$ python3 -q
>>> import numpy as np
>>> import numpy.linalg as la
>>> np.set_printoptions(precision=2, suppress=True, linewidth=120)
>>> rd = lambda a: np.round(a, 2) + 0
>>> arr = np.load("w.npy")
>>> print(arr)
[[-19.24  30.33   0.98  -1.15 -20.28   0.16]
 [-21.3   30.4    1.13   0.1  -22.76  -0.88]
 [-19.7   29.9    1.53   1.08 -19.74  -0.41]
 [-21.04  29.9   -0.93  -1.06 -20.51  -0.85]
 [-19.39  31.38   0.35  -1.03 -20.3    0.06]
 [-22.23  29.86  -0.74   2.78 -21.57  -0.13]
 [-20.53  29.07   1.67  -0.89 -20.92  -0.22]
 [-20.68  29.02   0.61  -0.02 -20.04  -0.99]
 [-19.49  29.9    2.21   1.14 -19.96  -0.3 ]
 [-20.1   30.72  -0.78  -1.28 -21.27  -1.21]
 [-19.39  30.7   -1.49   0.39 -21.26   0.73]
 [-19.81  30.23   1.19   0.06 -19.72  -2.46]
 [-18.67  30.66   1.45   0.61 -17.91  -1.15]
 [-19.83  29.49  -0.46  -0.72 -20.44  -0.27]
 [-18.98  31.16   0.05  -0.67 -20.26  -0.45]
 [-19.57  30.25  -0.39  -1.73 -21.03   0.54]
 [-21.16  28.37   0.35  -0.49 -19.34  -0.69]
 [-20.24  29.96  -1.64  -0.4  -21.85  -1.12]
 [-20.23  30.08  -0.63   1.47 -21.33  -0.04]
 [-20.2   29.29  -0.48  -0.59 -18.92   0.03]
 [-19.59  31.09  -0.27  -0.23 -21.52   0.6 ]]
>>> Ac = (arr - arr.mean(axis=0)) / arr.std(axis=0)
>>> print(rd(Ac.std(axis=0)))
[1. 1. 1. 1. 1. 1.]
>>> coef = la.lstsq(np.delete(Ac, 1, axis=1), Ac[:, 1])[0]
>>> print(rd(1 - np.var(Ac[:, 1] - np.delete(Ac, 1, axis=1) @ coef)))
0.59
>>> print(np.abs(coef).argmax())
0
